$ ipython --no-banner

In [1]: import numpy as np

In [2]: np.set_printoptions(suppress=True, linewidth=200)

In [3]: rnd = lambda a: np.round(a, 3) + 0

In [4]: A = np.loadtxt("out7.csv", delimiter=",")

In [5]: A
Out[5]: 
array([[ 1., -1.,  1., -2.,  1.,  2., -1.,  1.,  3.,  3.],
       [ 0., -3., -1.,  0.,  0.,  2.,  2.,  2.,  5.,  1.],
       [-2.,  3.,  2.,  0.,  3., -2.,  2.,  3.,  8.,  9.],
       [-3.,  1., -3.,  2.,  3.,  2., -2., -3.,  1.,  7.],
       [ 2.,  0.,  2.,  2., -3.,  0.,  0.,  1.,  9.,  0.],
       [-1.,  0., -3.,  1., -3., -3.,  1.,  2.,  0.,  1.],
       [ 2.,  0.,  2., -3.,  3., -3.,  2.,  2.,  7.,  2.],
       [ 2., -2., -3., -2.,  1., -1., -2.,  1.,  1.,  4.],
       [ 0.,  0.,  0.,  0.,  0.,  0.,  0.,  0.,  1., -2.],
       [ 0.,  0.,  0.,  0.,  0.,  0.,  0.,  0., -2., -1.]])

In [6]: rng = np.random.default_rng(1928)

In [7]: other = A + rng.integers(-2, 3, (10, 9)) @ rng.integers(-2, 3, (9, 10))

In [8]: other
Out[8]: 
array([[  3.,  -5.,   2.,  -3.,  -1.,   3.,  -5.,   1.,   1.,   7.],
       [ -4.,  -6.,  14.,  -7.,  -2.,  -4.,  -7.,   6.,  15.,   9.],
       [ -9.,   8.,   9.,  -7.,   0.,  -3.,   5.,   3.,   5.,   9.],
       [ -4.,   2.,   0.,  -4.,  11.,  11.,  -1., -10.,   1.,   8.],
       [ 12.,   5.,   4.,  -4.,   5.,  -6.,   2.,   8.,   5.,   4.],
       [-11.,  -3.,  -3.,   3., -10.,   3.,  -2.,  -4.,   7.,  -4.],
       [ 12.,   6.,  -3., -10.,  14.,   3.,  15.,  -5.,   0.,   2.],
       [ -2.,   1.,   5.,  -2.,  -5., -11.,  -5.,  11.,   1.,  10.],
       [ -1.,  -6.,   5.,   5.,   0.,   0.,  -2.,   1.,   1.,   1.],
       [  3.,  -4.,  -2.,   2.,  -1.,  -8., -13.,   5.,  -1.,   8.]])

In [9]: np.abs(other - A).sum(axis=1)
Out[9]: array([21., 68., 36., 37., 54., 49., 72., 50., 23., 48.])

In [10]: np.linalg.matrix_rank(A, rtol=0.1)
Out[10]: np.int64(7)

In [11]: np.linalg.cond(A) > 100
Out[11]: np.True_

In [12]: x0 = np.array([1, -2, 0, -2, 1, 0, 2, 2, 1, 1])

In [13]: a = np.maximum(A @ x0, 0)

In [14]: a
Out[14]: array([14., 20., 22.,  0.,  6.,  1., 28., 14.,  0.,  0.])

In [15]: np.maximum(A @ x0, 0) - np.maximum(-A @ x0, 0)
Out[15]: array([14., 20., 22., -8.,  6.,  1., 28., 14., -1., -3.])

In [16]: np.maximum(A @ (3 * x0), 0)
Out[16]: array([42., 60., 66.,  0., 18.,  3., 84., 42.,  0.,  0.])

In [17]: rnd(np.tanh(A @ x0))
Out[17]: array([ 1.   ,  1.   ,  1.   , -1.   ,  1.   ,  0.762,  1.   ,  1.   , -0.762, -0.995])

In [18]: A.T @ a
Out[18]: array([  65.,  -36.,   61., -127.,  157.,  -77.,   99.,  198.,  582.,  373.])

In [19]: np.flatnonzero(a > 1e-9)
Out[19]: array([0, 1, 2, 4, 5, 6, 7])

In [20]: rnd(np.abs(np.linalg.eigvals(A)).max())
Out[20]: np.float64(6.438)

In [21]: np.trace(A)
Out[21]: np.float64(-1.0)

In [22]: np.allclose(A @ A.T, A.T @ A)
Out[22]: False

In [23]: A @ A
Out[23]: 
array([[  5.,   1.,   1.,  -1., -13., -10.,   1.,  12.,   4.,  -8.],
       [  8.,   2.,  -7.,  -8.,  -1., -18.,  -6.,   1.,  -4.,  -9.],
       [ 12.,  -7.,   6.,  -4.,  10.,  -5.,   8.,  16.,  59.,   4.],
       [ -9.,  -1., -11.,  30., -30.,   9.,  -1., -16., -29., -44.],
       [-12.,   4.,  -9.,  -8.,  24.,   3.,  -4.,   0.,   7.,  24.],
       [  5., -11., -11., -12.,  16.,  10., -12., -18., -46., -17.],
       [ 24.,  -3.,  28., -17.,   7.,  -5.,   5.,  20.,  65.,  -4.],
       [ 15.,  -9.,   2.,  -3., -18.,  10., -15.,  -9., -41., -44.],
       [  0.,   0.,   0.,   0.,   0.,   0.,   0.,   0.,   5.,   0.],
       [  0.,   0.,   0.,   0.,   0.,   0.,   0.,   0.,   0.,   5.]])

In [24]: np.linalg.determinant(A)
---------------------------------------------------------------------------
AttributeError                            Traceback (most recent call last)
Cell In[24], line 1
----> 1 np.linalg.determinant(A)

AttributeError: module 'numpy.linalg' has no attribute 'determinant'

In [25]: (A + A.T) / 2
Out[25]: 
array([[ 1. , -0.5, -0.5, -2.5,  1.5,  0.5,  0.5,  1.5,  1.5,  1.5],
       [-0.5, -3. ,  1. ,  0.5,  0. ,  1. ,  1. ,  0. ,  2.5,  0.5],
       [-0.5,  1. ,  2. , -1.5,  2.5, -2.5,  2. ,  0. ,  4. ,  4.5],
       [-2.5,  0.5, -1.5,  2. ,  2.5,  1.5, -2.5, -2.5,  0.5,  3.5],
       [ 1.5,  0. ,  2.5,  2.5, -3. , -1.5,  1.5,  1. ,  4.5,  0. ],
       [ 0.5,  1. , -2.5,  1.5, -1.5, -3. , -1. ,  0.5,  0. ,  0.5],
       [ 0.5,  1. ,  2. , -2.5,  1.5, -1. ,  2. ,  0. ,  3.5,  1. ],
       [ 1.5,  0. ,  0. , -2.5,  1. ,  0.5,  0. ,  1. ,  0.5,  2. ],
       [ 1.5,  2.5,  4. ,  0.5,  4.5,  0. ,  3.5,  0.5,  1. , -2. ],
       [ 1.5,  0.5,  4.5,  3.5,  0. ,  0.5,  1. ,  2. , -2. , -1. ]])

In [26]: np.allclose(A, A.T)
Out[26]: False

In [27]: feats = np.loadtxt("layer14.csv", delimiter=",")

In [28]: feats
Out[28]: 
array([[1.   , 0.9  , 0.81 , 0.729, 0.656, 0.59 , 0.531, 0.478, 0.43 , 0.387, 0.349],
       [0.9  , 1.   , 0.9  , 0.81 , 0.729, 0.656, 0.59 , 0.531, 0.478, 0.43 , 0.387],
       [0.81 , 0.9  , 1.   , 0.9  , 0.81 , 0.729, 0.656, 0.59 , 0.531, 0.478, 0.43 ],
       [0.729, 0.81 , 0.9  , 1.   , 0.9  , 0.81 , 0.729, 0.656, 0.59 , 0.531, 0.478],
       [0.656, 0.729, 0.81 , 0.9  , 1.   , 0.9  , 0.81 , 0.729, 0.656, 0.59 , 0.531],
       [0.59 , 0.656, 0.729, 0.81 , 0.9  , 1.   , 0.9  , 0.81 , 0.729, 0.656, 0.59 ],
       [0.531, 0.59 , 0.656, 0.729, 0.81 , 0.9  , 1.   , 0.9  , 0.81 , 0.729, 0.656],
       [0.478, 0.531, 0.59 , 0.656, 0.729, 0.81 , 0.9  , 1.   , 0.9  , 0.81 , 0.729],
       [0.43 , 0.478, 0.531, 0.59 , 0.656, 0.729, 0.81 , 0.9  , 1.   , 0.9  , 0.81 ],
       [0.387, 0.43 , 0.478, 0.531, 0.59 , 0.656, 0.729, 0.81 , 0.9  , 1.   , 0.9  ],
       [0.349, 0.387, 0.43 , 0.478, 0.531, 0.59 , 0.656, 0.729, 0.81 , 0.9  , 1.   ]])

In [29]: # symmetric

In [30]: np.allclose(feats, feats.T)
Out[30]: True

In [31]: feats.inv()
---------------------------------------------------------------------------
AttributeError                            Traceback (most recent call last)
Cell In[31], line 1
----> 1 feats.inv()

AttributeError: 'numpy.ndarray' object has no attribute 'inv'

In [32]: (feats + feats.T) / 2
Out[32]: 
array([[1.   , 0.9  , 0.81 , 0.729, 0.656, 0.59 , 0.531, 0.478, 0.43 , 0.387, 0.349],
       [0.9  , 1.   , 0.9  , 0.81 , 0.729, 0.656, 0.59 , 0.531, 0.478, 0.43 , 0.387],
       [0.81 , 0.9  , 1.   , 0.9  , 0.81 , 0.729, 0.656, 0.59 , 0.531, 0.478, 0.43 ],
       [0.729, 0.81 , 0.9  , 1.   , 0.9  , 0.81 , 0.729, 0.656, 0.59 , 0.531, 0.478],
       [0.656, 0.729, 0.81 , 0.9  , 1.   , 0.9  , 0.81 , 0.729, 0.656, 0.59 , 0.531],
       [0.59 , 0.656, 0.729, 0.81 , 0.9  , 1.   , 0.9  , 0.81 , 0.729, 0.656, 0.59 ],
       [0.531, 0.59 , 0.656, 0.729, 0.81 , 0.9  , 1.   , 0.9  , 0.81 , 0.729, 0.656],
       [0.478, 0.531, 0.59 , 0.656, 0.729, 0.81 , 0.9  , 1.   , 0.9  , 0.81 , 0.729],
       [0.43 , 0.478, 0.531, 0.59 , 0.656, 0.729, 0.81 , 0.9  , 1.   , 0.9  , 0.81 ],
       [0.387, 0.43 , 0.478, 0.531, 0.59 , 0.656, 0.729, 0.81 , 0.9  , 1.   , 0.9  ],
       [0.349, 0.387, 0.43 , 0.478, 0.531, 0.59 , 0.656, 0.729, 0.81 , 0.9  , 1.   ]])

In [33]: rnd(np.abs(np.linalg.eigvals(feats)).max())
Out[33]: np.float64(7.809)

In [34]: np.trace(feats)
Out[34]: np.float64(11.0)

In [35]: rnd(np.linalg.det(feats))
Out[35]: np.float64(0.0)

In [36]: x0 = np.array([-2, 1, 3, 0, 2, 0, -1, 1, 2, 3, -2])

In [37]: rhs = feats @ x0

In [38]: rnd(rhs)
Out[38]: array([3.912, 4.771, 5.47 , 5.596, 5.786, 5.619, 5.511, 5.675, 5.693, 5.351, 4.434])

In [39]: rnd(np.linalg.solve(feats, rhs + feats[:, 10]))
Out[39]: array([-2.,  1.,  3.,  0.,  2.,  0., -1.,  1.,  2.,  3., -1.])

In [40]: rnd(np.linalg.solve(feats, feats[:, 4]))
Out[40]: array([0., 0., 0., 0., 1., 0., 0., 0., 0., 0., 0.])

In [41]: rnd(np.linalg.solve(feats, -2 * rhs))
Out[41]: array([ 4., -2., -6.,  0., -4.,  0.,  2., -2., -4., -6.,  4.])

In [42]: K = np.load("w.npy")

In [43]: rnd(K)
Out[43]: 
array([[-10.01 ,  -0.953, -10.665,  -4.321,  -4.727,  -4.028,  -5.726],
       [ -0.806,  13.914,   3.194,   4.985,  15.433,   0.479,  11.189],
       [  0.95 ,  14.199,   4.9  ,   6.155,   7.403,  11.961,   0.871],
       [ -5.816,   4.015,  -7.386,  -2.948,   2.414, -12.244,   2.059],
       [ -6.735,  11.445,   0.313,   3.024,  -0.743,   0.516,  -0.502],
       [  3.217,  21.115,  10.335,   9.993,  23.606,   6.128,  17.415],
       [  3.353,   9.916,   0.64 ,   3.024,  19.52 ,   2.595,  10.625],
       [ -7.948,   0.884,  -6.182,   0.172,   5.47 ,  13.208,  -1.583],
       [-13.483,   5.947,  -1.322,   5.075,  11.919,  18.809,   7.108],
       [-21.298, -23.376, -31.561, -18.151, -19.725, -15.531, -18.341],
       [ -1.157,   5.14 ,  -5.361,  -2.363,  -7.734,  -3.684, -10.467],
       [  6.531,  21.909,  11.631,   9.205,  -7.431,  17.247, -12.867],
       [ -4.071,   9.398,  -0.828,   3.116,  24.295,  -3.199,  19.521],
       [ -5.657,  12.466,   2.164,   5.243,  15.099,   3.186,  12.108],
       [-12.903,  -9.477, -14.745,  -4.521,   9.86 ,  12.42 ,   0.95 ],
       [ -3.859,   2.041,  -5.837,  -0.843,   0.678,   8.968,  -6.204],
       [  1.479,   8.022,  -1.446,   0.94 ,   1.847,   3.864,  -4.413],
       [ -8.701,  -8.084, -15.589,  -7.287,  -1.285,   0.314,  -7.122],
       [ -2.87 ,   3.31 ,  -5.657,  -1.386,  -1.053,   3.296,  -6.324],
       [-15.09 , -13.691, -18.53 ,  -6.758,  11.317,  10.179,   2.25 ],
       [-10.171,  -1.726,  -7.884,  -0.14 ,  10.46 ,  15.48 ,   2.227],
       [  0.523,   6.006,  -2.36 ,   0.623,  -3.331,  10.358, -10.628],
       [ -1.795,   6.842,  -2.177,   1.17 ,   2.043,   6.458,  -3.695],
       [ -5.09 ,  -0.099, -10.401,  -4.948,   2.248, -10.387,  -0.397],
       [  1.328,  11.819,   1.863,   3.063,  -3.248,   6.871,  -7.978],
       [  1.684,  13.529,   3.154,   4.505,  12.533,   2.189,   6.958],
       [  4.115,  20.877,  11.035,   9.901,   4.818,  16.622,  -1.541],
       [  6.18 ,  18.076,   8.85 ,   7.858,  -0.805,  17.826,  -8.635],
       [ -5.194,   8.313,   1.883,   6.306,  11.888,  24.792,   2.437]])

In [44]: dist = np.linalg.norm(K[:, None] - K[None], axis=-1)

In [45]: np.flatnonzero(dist[24] < dist.mean() / 2)
Out[45]: array([ 4, 16, 18, 21, 22, 24])

In [46]: K @ K
---------------------------------------------------------------------------
ValueError                                Traceback (most recent call last)
Cell In[46], line 1
----> 1 K @ K

ValueError: matmul: Input operand 1 has a mismatch in its core dimension 0, with gufunc signature (n?,k),(k,m?)->(n?,m?) (size 29 is different from 7)

In [47]: cov = K.T @ K

In [48]: (K @ K.T).shape
Out[48]: (29, 29)

In [49]: np.argsort(-np.linalg.norm(K, axis=0).round(6), kind="stable")[:3]
Out[49]: array([1, 5, 4])

In [50]: [round(float(x), 3) for x in np.linalg.svd(K, compute_uv=False)[:3]]
Out[50]: [99.899, 65.498, 57.971]

In [51]: U, sig, Vh = np.linalg.svd(K)

In [52]: vecs = Vh[:(sig > 1e-8).sum()]

In [53]: x0 = K[7] + -3 * K[10] + rng.integers(2) * np.eye(7)[4]

In [54]: rnd(x0)
Out[54]: array([ -4.478, -14.537,   9.901,   7.262,  29.672,  24.262,  29.819])

In [55]: rnd(np.diag(vecs.T @ vecs))
Out[55]: array([0.897, 0.93 , 0.662, 0.174, 0.767, 0.934, 0.635])

In [56]: cent = np.sign(np.array([[-1, -1, 1, 0], [2, 1, 1, 0], [0, -1, -2, 0], [0, -1, 0, -1]]))

In [57]: other = (np.tril(cent, -1) + np.eye(4)) @ (np.triu(cent, 1) + np.eye(4))

In [58]: w = np.array([3, -3, 3, -2])

In [59]: X = np.rint(other * w @ np.linalg.inv(other)) + 0

In [60]: X
Out[60]: 
array([[ 3.,  0., -6.,  0.],
       [ 0.,  3.,  0.,  0.],
       [ 0.,  0., -3.,  0.],
       [ 5., -5., -6., -2.]])

In [61]: labels = rng.permutation(4)

In [62]: labels
Out[62]: array([2, 0, 3, 1])

In [63]: other = X[labels][:, labels]

In [64]: other
Out[64]: 
array([[-3.,  0.,  0.,  0.],
       [-6.,  3.,  0.,  0.],
       [-6.,  5., -2., -5.],
       [ 0.,  0.,  0.,  3.]])

In [65]: rnd(np.sort(np.abs(np.linalg.eigvals(other))))
Out[65]: array([2., 3., 3., 3.])

In [66]: rnd(np.linalg.det(other)), rnd(np.linalg.det(X[labels]))
Out[66]: (np.float64(54.0), np.float64(-54.0))

In [67]: np.allclose(other, X)
Out[67]: False

In [68]: q, r_ = np.linalg.qr(X)

In [69]: rnd(abs(r_[0, 0])), rnd(np.linalg.norm(X[:, 0]))
Out[69]: (np.float64(5.831), np.float64(5.831))

In [70]: J = np.load("case18.npy")

In [71]: J
Out[71]: 
array([[-0.8  ,  0.4  , -0.2  , -0.2  , -0.3  , -1.6  ],
       [-0.657,  0.386, -0.188, -0.087, -0.252, -1.623],
       [-0.8  , -0.9  , -0.3  , -1.2  ,  1.8  ,  0.6  ]])

In [72]: U, sig, Vh = np.linalg.svd(K, full_matrices=False)

In [73]: np.abs(U[:, 0]).round(6).argmax()
Out[73]: np.int64(9)

In [74]: (sig > 1e-8).sum()
Out[74]: np.int64(5)

In [75]: rnd(Vh @ Vh.T)
Out[75]: 
array([[1., 0., 0., 0., 0., 0., 0.],
       [0., 1., 0., 0., 0., 0., 0.],
       [0., 0., 1., 0., 0., 0., 0.],
       [0., 0., 0., 1., 0., 0., 0.],
       [0., 0., 0., 0., 1., 0., 0.],
       [0., 0., 0., 0., 0., 1., 0.],
       [0., 0., 0., 0., 0., 0., 1.]])

In [76]: rnd(np.linalg.norm(J, axis=1))
Out[76]: array([1.879, 1.822, 2.565])

In [77]: rnd(np.linalg.norm(J) ** 2 / np.linalg.norm(J, 2) ** 2)
Out[77]: np.float64(1.652)

In [78]: rnd(np.linalg.norm(J, 2))
Out[78]: np.float64(2.852)

In [79]: rnd(np.linalg.norm(J, axis=0))
Out[79]: array([1.308, 1.058, 0.407, 1.22 , 1.842, 2.357])

In [80]: rnd(np.linalg.norm(J, "nuc"))
Out[80]: np.float64(5.267)

In [81]: E = np.loadtxt("mat.csv", delimiter=",")

In [82]: E
Out[82]: 
array([[-0.578,  0.207,  0.592, -0.925, -0.658,  0.811],
       [-0.345,  0.11 ,  0.363, -0.617, -0.371,  0.485],
       [-0.446,  0.04 ,  0.617,  0.994,  0.414, -0.867],
       [ 0.958, -0.414, -0.981, -0.894,  0.641, -0.04 ],
       [-0.397,  0.09 ,  0.478,  0.493, -0.11 , -0.11 ],
       [-0.894,  0.273,  0.951,  0.994, -0.119, -0.726],
       [-0.178,  0.08 ,  0.139, -0.851, -0.397,  0.629],
       [-0.446,  0.245,  0.291, -1.   , -0.896,  0.99 ],
       [-0.963,  0.397,  0.986,  0.991, -0.446, -0.537],
       [ 0.235, -0.04 , -0.31 , -0.617, -0.04 ,  0.273],
       [-0.178,  0.06 ,  0.178, -0.493, -0.235,  0.345],
       [ 0.77 , -0.226, -0.845, -0.716,  0.354,  0.05 ],
       [ 0.947, -0.397, -0.974, -0.793,  0.653, -0.178],
       [ 0.894, -0.363, -0.927,  0.617,  0.77 , -0.753],
       [ 0.178, -0.09 , -0.119,  0.925,  0.47 , -0.731],
       [ 0.997, -0.67 , -0.999,  0.   ,  0.955, -0.874],
       [-0.291, -0.01 ,  0.478,  0.996,  0.53 , -0.903],
       [-0.979,  0.462,  0.993,  0.987, -0.604, -0.363],
       [-0.834,  0.31 ,  0.876, -0.617, -0.706,  0.706],
       [-0.291,  0.08 ,  0.327, -0.178, -0.217,  0.217],
       [-0.178,  0.06 ,  0.178, -0.493, -0.235,  0.345],
       [-0.291,  0.1  ,  0.291, -0.716, -0.38 ,  0.537],
       [-0.834,  0.217,  0.915,  0.994,  0.02 , -0.77 ],
       [-0.578,  0.129,  0.686,  0.851, -0.07 , -0.371],
       [-0.119, -0.06 ,  0.31 ,  0.997,  0.629, -0.93 ]])

In [83]: q, vecs = np.linalg.qr(E[:, :5])[0], np.linalg.qr(E[:, 5:])[0]

In [84]: sig = np.linalg.svd(q.T @ vecs, compute_uv=False)

In [85]: rnd(np.degrees(np.arccos(sig.clip(0, 1))))
Out[85]: array([7.228])

In [86]: (sig > 0.9).sum()
Out[86]: np.int64(1)
